$ ipython --no-banner

In [1]: import numpy as np

In [2]: import numpy.linalg as la

In [3]: np.set_printoptions(precision=3, suppress=True, linewidth=100, floatmode="fixed")

In [4]: E = np.loadtxt("case8.csv", delimiter=",")

In [5]: E
Out[5]: 
array([[ 1.043,  1.987,  3.027, -0.007],
       [ 2.006,  3.980,  6.039, -0.002],
       [-0.982, -2.026, -3.026, -0.018],
       [-0.026,  0.005, -0.008,  0.004],
       [ 0.012, -0.015, -0.001, -0.007],
       [ 1.989,  4.013,  6.008,  0.001],
       [-0.008, -0.011, -0.028, -0.054]])

In [6]: def softmax(z):
   ...:     e = np.exp(z - z.max(axis=-1, keepdims=True))
   ...:     return e / e.sum(axis=-1, keepdims=True)
   ...: 

In [7]: print(softmax(E).sum(axis=1))
[1.000 1.000 1.000 1.000 1.000 1.000 1.000]

In [8]: print(softmax(E[4]))
[0.254 0.247 0.250 0.249]

In [9]: S = E @ E.T / np.sqrt(4)

In [10]: print(softmax(S)[4] @ E)
[ 0.565  1.110  1.681 -0.012]

In [11]: softmax(S).round(6).argmax(axis=1)
Out[11]: array([1, 1, 2, 2, 2, 1, 2])

In [12]: vec = np.array([0, 6, 3, 5])

In [13]: E @ vec
Out[13]: array([ 20.968,  41.987, -21.324,   0.026,  -0.128,  42.107,  -0.420])

In [14]: E @ np.eye(4)[0]
Out[14]: array([ 1.043,  2.006, -0.982, -0.026,  0.012,  1.989, -0.008])

In [15]: np.sign((E @ vec).round(6))
Out[15]: array([ 1.000,  1.000, -1.000,  1.000, -1.000,  1.000, -1.000])

In [16]: E @ (2 * vec)
Out[16]: array([ 41.936,  83.974, -42.648,   0.052,  -0.256,  84.214,  -0.840])

In [17]: la.norm(E @ vec) <= la.norm(E, 2) * la.norm(vec) + 1e-9
Out[17]: np.True_

In [18]: (E @ vec).argmax()
Out[18]: np.int64(5)

In [19]: E @ np.ones(4)
Out[19]: array([ 6.050, 12.023, -6.052, -0.025, -0.011, 12.011, -0.101])

In [20]: A2 = np.c_[E[:, :1] @ np.array([[-2]]), np.array([-8, -5, -5, 5, -8, -7, 3])]

In [21]: A2
Out[21]: 
array([[-2.086, -8.000],
       [-4.012, -5.000],
       [ 1.964, -5.000],
       [ 0.052,  5.000],
       [-0.024, -8.000],
       [-3.978, -7.000],
       [ 0.016,  3.000]])

In [22]: print(np.round(la.lstsq(E, A2[:, 0])[0], 3) + 0)
[-2.000  0.000  0.000  0.000]

In [23]: la.matrix_rank(A2)
Out[23]: np.int64(2)

In [24]: la.matrix_rank(np.c_[E, A2])
Out[24]: np.int64(5)

In [25]: vec = np.array([8, 5, -4, -7])

In [26]: y = E @ vec

In [27]: y
Out[27]: array([ 6.220, 11.806, -5.756, -0.179,  0.074, 11.938,  0.371])

In [28]: rng = np.random.default_rng(1)

In [29]: y = y + 0.3 * rng.normal(size=7)

In [30]: y
Out[30]: array([ 6.324, 12.052, -5.657, -0.570,  0.346, 12.072,  0.210])

In [31]: c, *_ = la.lstsq(E, y)

In [32]: print(c.round())
[14.000  3.000 -4.000 -5.000]

In [33]: [round(float(la.norm(la.solve(E.T @ E + lam * np.eye(4), E.T @ y))), 2) for lam in (0, 1, 10, 100)]
Out[33]: [15.25, 1.59, 1.5, 0.94]

In [34]: c
Out[34]: array([13.639,  2.541, -4.218, -4.718])

In [35]: round(np.log10(la.cond(E)))
Out[35]: 3

In [36]: np.argsort(-la.norm(E, axis=0).round(6), kind="stable")[:3]
Out[36]: array([2, 1, 0])

In [37]: np.abs(la.svd(E)[2][-1])
Out[37]: array([0.575, 0.572, 0.570, 0.130])

In [38]: W0 = np.loadtxt("w.csv", delimiter=",")

In [39]: print(W0)
[[-0.054  0.424  0.573 -0.328 -0.100 -0.609]
 [ 0.054 -0.798  0.334 -0.420  0.262 -0.063]
 [-0.431 -0.159 -0.545  0.059  0.239 -0.657]
 [-0.323  0.208 -0.319 -0.799 -0.097  0.320]
 [ 0.593 -0.179 -0.346 -0.194 -0.608 -0.298]
 [-0.593 -0.288  0.203  0.190 -0.696  0.055]]

In [40]: # columns are unit length and at right angles

In [41]: u = np.array([3, 3, 1, 2, 3, 1])

In [42]: A2 = W0 + np.outer(u, np.eye(6)[0])

In [43]: A2
Out[43]: 
array([[ 2.946,  0.424,  0.573, -0.328, -0.100, -0.609],
       [ 3.054, -0.798,  0.334, -0.420,  0.262, -0.063],
       [ 0.569, -0.159, -0.545,  0.059,  0.239, -0.657],
       [ 1.677,  0.208, -0.319, -0.799, -0.097,  0.320],
       [ 3.593, -0.179, -0.346, -0.194, -0.608, -0.298],
       [ 0.407, -0.288,  0.203,  0.190, -0.696,  0.055]])

In [44]: print(la.matrix_rank(la.inv(A2) - la.inv(W0), tol=1e-8))
1

In [45]: O, evecs = la.qr(W0[:, :4])[0], la.qr(W0[:, 4:])[0]

In [46]: sv = la.svd(O.T @ evecs, compute_uv=False)

In [47]: sv.round(3) + 0
Out[47]: array([0.000, 0.000])

In [48]: np.round(la.norm(O @ O.T - evecs @ evecs.T, 2), 3)
Out[48]: np.float64(1.0)

In [49]: (sv > 0.9).sum()
Out[49]: np.int64(0)

In [50]: vec = np.array([-2, -2, 0, 0, 1, -2])

In [51]: h1 = np.maximum(W0 @ vec, 0)

In [52]: np.maximum(W0 @ vec, 0) - np.maximum(-W0 @ vec, 0)
Out[52]: array([ 0.377,  1.875,  2.732, -0.505, -0.841,  0.956])

In [53]: W0 * (h1 > 1e-9)[:, None]
Out[53]: 
array([[-0.054,  0.424,  0.573, -0.328, -0.100, -0.609],
       [ 0.054, -0.798,  0.334, -0.420,  0.262, -0.063],
       [-0.431, -0.159, -0.545,  0.059,  0.239, -0.657],
       [-0.000,  0.000, -0.000, -0.000, -0.000,  0.000],
       [ 0.000, -0.000, -0.000, -0.000, -0.000, -0.000],
       [-0.593, -0.288,  0.203,  0.190, -0.696,  0.055]])

In [54]: W0.T @ h1
Out[54]: array([-1.665, -2.045, -0.452, -0.567,  0.440, -2.089])

In [55]: np.maximum(W0 @ (3 * vec), 0)
Out[55]: array([1.130, 5.625, 8.197, 0.000, 0.000, 2.869])

In [56]: A = np.load("arr.npy")

In [57]: A
Out[57]: 
array([[ 2.788,  2.895, -1.768, -0.090, -2.816, -2.682, -0.837],
       [ 2.491,  2.423, -1.368, -0.065, -2.559, -2.474, -0.772],
       [ 3.909,  4.160, -2.833, -0.043, -4.167, -4.098, -1.404],
       [ 0.661,  0.710, -0.330, -0.021, -0.563, -0.693, -0.285],
       [ 6.007,  6.017, -4.009, -0.175, -5.986, -6.091, -1.964],
       [ 2.523,  2.575, -1.978, -0.095, -2.595, -2.716, -0.779],
       [-0.515, -0.572,  0.383,  0.214,  0.525,  0.719, -0.036],
       [ 1.477,  1.715, -1.078,  0.009, -1.498, -1.472, -0.617],
       [ 2.847,  3.066, -1.821,  0.112, -2.934, -3.082, -1.040],
       [ 1.571,  1.537, -0.969,  0.144, -1.548, -1.302, -0.574],
       [-2.088, -2.124,  1.325, -0.072,  2.207,  2.155,  0.616],
       [ 2.857,  2.514, -1.864, -0.029, -2.608, -2.671, -1.090],
       [ 0.595,  0.837, -0.512,  0.074, -0.576, -0.594, -0.138],
       [-2.611, -2.578,  1.569,  0.014,  2.553,  2.654,  0.946],
       [-0.678, -0.580,  0.231,  0.099,  0.652,  0.607,  0.242],
       [-2.002, -2.017,  1.318, -0.063,  2.163,  1.933,  0.562],
       [-6.939, -6.967,  4.592,  0.136,  6.861,  6.856,  2.289],
       [-2.994, -3.059,  2.170,  0.087,  3.029,  3.283,  1.059],
       [-0.471, -0.377,  0.236, -0.007,  0.482,  0.433,  0.249],
       [ 0.168,  0.239, -0.227,  0.078, -0.273, -0.177, -0.166],
       [-2.100, -2.028,  1.433,  0.114,  2.143,  2.348,  0.741],
       [-2.507, -2.445,  1.764,  0.082,  2.608,  2.523,  0.977]])

In [58]: Uu, sv, VT = la.svd(A, full_matrices=False)

In [59]: Uu.shape, sv.shape, VT.shape
Out[59]: ((22, 7), (7,), (7, 7))

In [60]: np.round(Uu.T @ Uu, 3) + 0
Out[60]: 
array([[1.000, 0.000, 0.000, 0.000, 0.000, 0.000, 0.000],
       [0.000, 1.000, 0.000, 0.000, 0.000, 0.000, 0.000],
       [0.000, 0.000, 1.000, 0.000, 0.000, 0.000, 0.000],
       [0.000, 0.000, 0.000, 1.000, 0.000, 0.000, 0.000],
       [0.000, 0.000, 0.000, 0.000, 1.000, 0.000, 0.000],
       [0.000, 0.000, 0.000, 0.000, 0.000, 1.000, 0.000],
       [0.000, 0.000, 0.000, 0.000, 0.000, 0.000, 1.000]])

In [61]: np.abs(Uu[:, 0]).round(6).argmax()
Out[61]: np.int64(16)

In [62]: (sv > 1e-8).sum()
Out[62]: np.int64(7)

In [63]: np.round(VT @ VT.T, 3) + 0
Out[63]: 
array([[1.000, 0.000, 0.000, 0.000, 0.000, 0.000, 0.000],
       [0.000, 1.000, 0.000, 0.000, 0.000, 0.000, 0.000],
       [0.000, 0.000, 1.000, 0.000, 0.000, 0.000, 0.000],
       [0.000, 0.000, 0.000, 1.000, 0.000, 0.000, 0.000],
       [0.000, 0.000, 0.000, 0.000, 1.000, 0.000, 0.000],
       [0.000, 0.000, 0.000, 0.000, 0.000, 1.000, 0.000],
       [0.000, 0.000, 0.000, 0.000, 0.000, 0.000, 1.000]])
